% ipython --no-banner

In [1]: import numpy as np

In [2]: from numpy import linalg as LA

In [3]: np.set_printoptions(precision=2, suppress=True, linewidth=120, legacy="1.25")

In [4]: K = np.load("dump.npy")

In [5]: K
Out[5]: 
array([[-1.,  1.,  1.,  1.,  1.,  1.,  1.,  1.,  1.,  1.,  1.,  1.,  1.],
       [ 1., -1.,  1.,  1.,  1.,  1.,  1.,  1.,  1.,  1.,  1.,  1.,  1.],
       [ 1.,  1., -1.,  1.,  1.,  1.,  1.,  1.,  1.,  1.,  1.,  1.,  1.],
       [ 1.,  1.,  1., -1.,  1.,  1.,  1.,  1.,  1.,  1.,  1.,  1.,  1.],
       [ 1.,  1.,  1.,  1., -1.,  1.,  1.,  1.,  1.,  1.,  1.,  1.,  1.],
       [ 1.,  1.,  1.,  1.,  1., -1.,  1.,  1.,  1.,  1.,  1.,  1.,  1.],
       [ 1.,  1.,  1.,  1.,  1.,  1., -1.,  1.,  1.,  1.,  1.,  1.,  1.],
       [ 1.,  1.,  1.,  1.,  1.,  1.,  1., -1.,  1.,  1.,  1.,  1.,  1.],
       [ 1.,  1.,  1.,  1.,  1.,  1.,  1.,  1., -1.,  1.,  1.,  1.,  1.],
       [ 1.,  1.,  1.,  1.,  1.,  1.,  1.,  1.,  1., -1.,  1.,  1.,  1.],
       [ 1.,  1.,  1.,  1.,  1.,  1.,  1.,  1.,  1.,  1., -1.,  1.,  1.],
       [ 1.,  1.,  1.,  1.,  1.,  1.,  1.,  1.,  1.,  1.,  1., -1.,  1.],
       [ 1.,  1.,  1.,  1.,  1.,  1.,  1.,  1.,  1.,  1.,  1.,  1., -1.]])

In [6]: # equal to its transpose

In [7]: vec = np.array([-2, -3, 3, 1, 0, 5, -3, 4, 0, 1, -2, -2, 0])

In [8]: target = K @ vec

In [9]: c, lr = np.zeros(13), 1 / LA.norm(K, 2) ** 2

In [10]: for i in range(60):
    ...:     c -= lr * K.T @ (K @ c - target)
    ...:     if i % 10 == 0: print(i, round(LA.norm(K @ c - target), 2))
    ...: 
0 17.48
10 12.49
20 8.92
30 6.38
40 4.56
50 3.25

In [11]: round(float(LA.cond(K)), 2)
Out[11]: 5.5

In [12]: print(c)
[-1.71 -2.58  2.62  0.89  0.02  4.36 -2.58  3.49  0.02  0.89 -1.71 -1.71  0.02]

In [13]: np.allclose(K @ K.T, K.T @ K)
Out[13]: True

In [14]: np.trace(K)
Out[14]: -13.0

In [15]: np.allclose(K, K.T)
Out[15]: True

In [16]: blk = np.stack([K, 5 * K, K[::-1]])

In [17]: LA.matrix_rank(blk.reshape(3, -1))
Out[17]: 2

In [18]: data = np.load("run9.npy")

In [19]: print(data)
[[ 7  2  3  2  3  2  2  2]
 [ 2 13  0  0  2  1  1  0]
 [ 2  0  8  3  0  2  1  0]
 [ 0  0  3  2  1  3  1  2]
 [ 1  2  1  0  1  0  2  3]
 [ 0  0  2  0  3  0  3  3]
 [ 1  2  2  3  0  0  1  0]
 [ 0  2  0  2  1  1  0  7]]

In [20]: def softmax(z):
    ...:     e = np.exp(z - z.max(axis=-1, keepdims=True))
    ...:     return e / e.sum(axis=-1, keepdims=True)
    ...: 

In [21]: softmax(data[5] + 4)
Out[21]: array([0.01, 0.01, 0.1 , 0.01, 0.28, 0.01, 0.28, 0.28])

In [22]: softmax(data[5])
Out[22]: array([0.01, 0.01, 0.1 , 0.01, 0.28, 0.01, 0.28, 0.28])

In [23]: S = data @ data.T / np.sqrt(8)

In [24]: np.round(softmax(S + np.triu(np.full(S.shape, -np.inf), 1)), 2) + 0
Out[24]: 
array([[1.  , 0.  , 0.  , 0.  , 0.  , 0.  , 0.  , 0.  ],
       [0.  , 1.  , 0.  , 0.  , 0.  , 0.  , 0.  , 0.  ],
       [0.  , 0.  , 1.  , 0.  , 0.  , 0.  , 0.  , 0.  ],
       [0.04, 0.  , 0.92, 0.04, 0.  , 0.  , 0.  , 0.  ],
       [0.14, 0.84, 0.  , 0.  , 0.01, 0.  , 0.  , 0.  ],
       [0.19, 0.  , 0.01, 0.01, 0.02, 0.78, 0.  , 0.  ],
       [0.12, 0.51, 0.35, 0.  , 0.  , 0.  , 0.01, 0.  ],
       [0.  , 0.  , 0.  , 0.  , 0.  , 0.  , 0.  , 1.  ]])

In [25]: print(np.round(softmax(S), 2) + 0)
[[1.   0.   0.   0.   0.   0.   0.   0.  ]
 [0.   1.   0.   0.   0.   0.   0.   0.  ]
 [0.   0.   1.   0.   0.   0.   0.   0.  ]
 [0.04 0.   0.92 0.04 0.   0.   0.   0.  ]
 [0.13 0.76 0.   0.   0.01 0.01 0.   0.09]
 [0.18 0.   0.01 0.01 0.01 0.73 0.   0.06]
 [0.12 0.5  0.35 0.   0.   0.   0.01 0.  ]
 [0.   0.   0.   0.   0.   0.   0.   1.  ]]

In [26]: print((data - data.T) / 2)
[[ 0.   0.   0.5  1.   1.   1.   0.5  1. ]
 [ 0.   0.   0.   0.   0.   0.5 -0.5 -1. ]
 [-0.5  0.   0.   0.  -0.5  0.  -0.5  0. ]
 [-1.   0.   0.   0.   0.5  1.5 -1.   0. ]
 [-1.   0.   0.5 -0.5  0.  -1.5  1.   1. ]
 [-1.  -0.5  0.  -1.5  1.5  0.   1.5  1. ]
 [-0.5  0.5  0.5  1.  -1.  -1.5  0.   0. ]
 [-1.   1.   0.   0.  -1.  -1.   0.   0. ]]

In [27]: assert data == data.T
ValueError: The truth value of an array with more than one element is ambiguous. Use a.any() or a.all()


In [28]: print(np.trace(data))
39

In [29]: print(data @ data)
[[ 64  54  62  37  38  30  35  47]
 [ 43 179  12   7  37  17  25  13]
 [ 31   6  85  37  15  29  22  16]
 [  8   8  39  20  14  14  17  30]
 [ 16  40  16  17  11   9   9  26]
 [ 10  18  25  21   6   7  11  30]
 [ 16  30  30  17  10  17  10   8]
 [  5  42   9  18  17  15   9  59]]

In [30]: LA.determinant(data)
AttributeError: module 'numpy.linalg' has no attribute 'determinant'


In [31]: data.inv()
AttributeError: 'numpy.ndarray' object has no attribute 'inv'


In [32]: B = data / np.sqrt((data ** 2).mean(axis=1, keepdims=True))

In [33]: LA.matrix_rank(B) == LA.matrix_rank(data)
Out[33]: True

In [34]: B[2]
Out[34]: array([0.62, 0.  , 2.5 , 0.94, 0.  , 0.62, 0.31, 0.  ])

In [35]: rng = np.random.default_rng(11)

In [36]: lab = rng.permutation(8)

In [37]: lab
Out[37]: array([3, 1, 7, 5, 4, 2, 0, 6])

In [38]: B = data[lab][:, lab]

In [39]: print(B)
[[ 2  0  2  3  1  3  0  1]
 [ 0 13  0  1  2  0  2  1]
 [ 2  2  7  1  1  0  0  0]
 [ 0  0  3  0  3  2  0  3]
 [ 0  2  3  0  1  1  1  2]
 [ 3  0  0  2  0  8  2  1]
 [ 2  2  2  2  3  3  7  2]
 [ 3  2  0  0  0  2  1  1]]

In [40]: np.diag(B)
Out[40]: array([ 2, 13,  7,  0,  1,  8,  7,  1])

In [41]: np.trace(B)
Out[41]: 39

In [42]: print(np.allclose(B, data))
False

In [43]: E = np.loadtxt("out10.csv", delimiter=",")

In [44]: E
Out[44]: 
array([[4., 1., 0., 0., 0., 0., 0., 0., 0., 0., 0., 0., 0., 0., 0.],
       [0., 4., 1., 0., 0., 0., 0., 0., 0., 0., 0., 0., 0., 0., 0.],
       [0., 0., 4., 1., 0., 0., 0., 0., 0., 0., 0., 0., 0., 0., 0.],
       [0., 0., 0., 4., 1., 0., 0., 0., 0., 0., 0., 0., 0., 0., 0.],
       [0., 0., 0., 0., 4., 1., 0., 0., 0., 0., 0., 0., 0., 0., 0.],
       [0., 0., 0., 0., 0., 4., 1., 0., 0., 0., 0., 0., 0., 0., 0.],
       [0., 0., 0., 0., 0., 0., 4., 1., 0., 0., 0., 0., 0., 0., 0.],
       [0., 0., 0., 0., 0., 0., 0., 4., 1., 0., 0., 0., 0., 0., 0.],
       [0., 0., 0., 0., 0., 0., 0., 0., 4., 1., 0., 0., 0., 0., 0.],
       [0., 0., 0., 0., 0., 0., 0., 0., 0., 4., 1., 0., 0., 0., 0.],
       [0., 0., 0., 0., 0., 0., 0., 0., 0., 0., 4., 1., 0., 0., 0.],
       [0., 0., 0., 0., 0., 0., 0., 0., 0., 0., 0., 4., 1., 0., 0.],
       [0., 0., 0., 0., 0., 0., 0., 0., 0., 0., 0., 0., 4., 1., 0.],
       [0., 0., 0., 0., 0., 0., 0., 0., 0., 0., 0., 0., 0., 4., 1.],
       [0., 0., 0., 0., 0., 0., 0., 0., 0., 0., 0., 0., 0., 0., 4.]])

In [45]: # triangular: eigenvalues sit on the diagonal

In [46]: B = LA.invert(E)
AttributeError: module 'numpy.linalg' has no attribute 'invert'


In [47]: B = np.inv(E)
AttributeError: module 'numpy' has no attribute 'inv'


In [48]: B = LA.inv(E)

In [49]: print(round(float(LA.slogdet(E)[0]), 2))
1.0

In [50]: print(np.round(LA.cond(E), 2))
1.65

In [51]: C = 5 * np.array([[-0.3, -1.6, 1.1, 1.2], [-1.5, 0.6, -0.3, -1.0]])

In [52]: lab = rng.integers(0, 2, 17)

In [53]: X = C[lab] + rng.normal(size=(17, 4))

In [54]: X
Out[54]: 
array([[-1.64, -8.38,  5.96,  6.82],
       [-1.7 , -8.15,  6.19,  5.13],
       [-9.01,  3.39, -2.17, -6.92],
       [-8.31,  2.53, -2.69, -6.49],
       [-1.46, -7.1 ,  5.27,  5.26],
       [-7.12,  3.72, -1.8 , -4.46],
       [-0.46, -8.21,  4.69,  6.35],
       [-7.25,  4.1 , -2.78, -5.66],
       [-8.34,  1.27, -1.37, -4.47],
       [-8.24,  4.39, -0.68, -4.37],
       [-7.1 ,  3.96, -2.83, -4.39],
       [-6.9 ,  1.23, -1.15, -5.25],
       [-0.72, -8.44,  5.48,  6.34],
       [-2.38, -7.4 ,  5.4 ,  6.49],
       [-8.02,  4.09, -0.89, -5.18],
       [-0.87, -6.74,  7.29,  4.43],
       [-6.62,  3.47, -1.59, -6.01]])

In [55]: G = np.cov(X, rowvar=False)

In [56]: np.median(X, axis=0)
Out[56]: array([-6.9 ,  1.27, -0.89, -4.39])

In [57]: print(round(float(np.corrcoef(X[:, 0], X[:, 1])[0, 1]), 2))
-0.96

In [58]: np.corrcoef(X.T)
Out[58]: 
array([[ 1.  , -0.96,  0.95,  0.97],
       [-0.96,  1.  , -0.96, -0.98],
       [ 0.95, -0.96,  1.  ,  0.97],
       [ 0.97, -0.98,  0.97,  1.  ]])

In [59]: G.shape
Out[59]: (4, 4)

In [60]: LA.eigvalsh(G)[::-1]
Out[60]: array([89.06,  0.78,  0.7 ,  0.51])

In [61]: X.std(axis=0)
Out[61]: array([3.21, 5.49, 3.79, 5.55])

In [62]: lab = rng.permutation(4)

In [63]: B = X[:, lab] * rng.choice([-1, 1], 4)

In [64]: print(B)
[[-5.96 -8.38  1.64  6.82]
 [-6.19 -8.15  1.7   5.13]
 [ 2.17  3.39  9.01 -6.92]
 [ 2.69  2.53  8.31 -6.49]
 [-5.27 -7.1   1.46  5.26]
 [ 1.8   3.72  7.12 -4.46]
 [-4.69 -8.21  0.46  6.35]
 [ 2.78  4.1   7.25 -5.66]
 [ 1.37  1.27  8.34 -4.47]
 [ 0.68  4.39  8.24 -4.37]
 [ 2.83  3.96  7.1  -4.39]
 [ 1.15  1.23  6.9  -5.25]
 [-5.48 -8.44  0.72  6.34]
 [-5.4  -7.4   2.38  6.49]
 [ 0.89  4.09  8.02 -5.18]
 [-7.29 -6.74  0.87  4.43]
 [ 1.59  3.47  6.62 -6.01]]

In [65]: U, _, vt = LA.svd(X.T @ B)

In [66]: lab
Out[66]: array([2, 1, 0, 3])

In [67]: np.round(U @ vt, 2) + 0
Out[67]: 
array([[ 0.,  0., -1.,  0.],
       [ 0.,  1.,  0.,  0.],
       [-1.,  0.,  0.,  0.],
       [ 0.,  0.,  0.,  1.]])

In [68]: B = np.array([[-5, 3],
    ...:     [3, -2],
    ...:     [4, 3],
    ...:     [-1, -2],
    ...:     [1, 1],
    ...:     [-4, 1],
    ...:     [2, -5],
    ...:     [-4, -4],
    ...:     [4, 1],
    ...:     [4, 5],
    ...:     [-3, -5],
    ...:     [-2, -1],
    ...:     [-2, 4],
    ...:     [5, -1],
    ...:     [-2, 4]])

In [69]: LA.matrix_rank(np.vstack([E, B.T]))
Out[69]: 15

In [70]: print(E @ B)
[[-17.  10.]
 [ 16.  -5.]
 [ 15.  10.]
 [ -3.  -7.]
 [  0.   5.]
 [-14.  -1.]
 [  4. -24.]
 [-12. -15.]
 [ 20.   9.]
 [ 13.  15.]
 [-14. -21.]
 [-10.   0.]
 [ -3.  15.]
 [ 18.   0.]
 [ -8.  16.]]

In [71]: B.T @ E.T
Out[71]: 
array([[-17.,  16.,  15.,  -3.,   0., -14.,   4., -12.,  20.,  13., -14., -10.,  -3.,  18.,  -8.],
       [ 10.,  -5.,  10.,  -7.,   5.,  -1., -24., -15.,   9.,  15., -21.,   0.,  15.,   0.,  16.]])
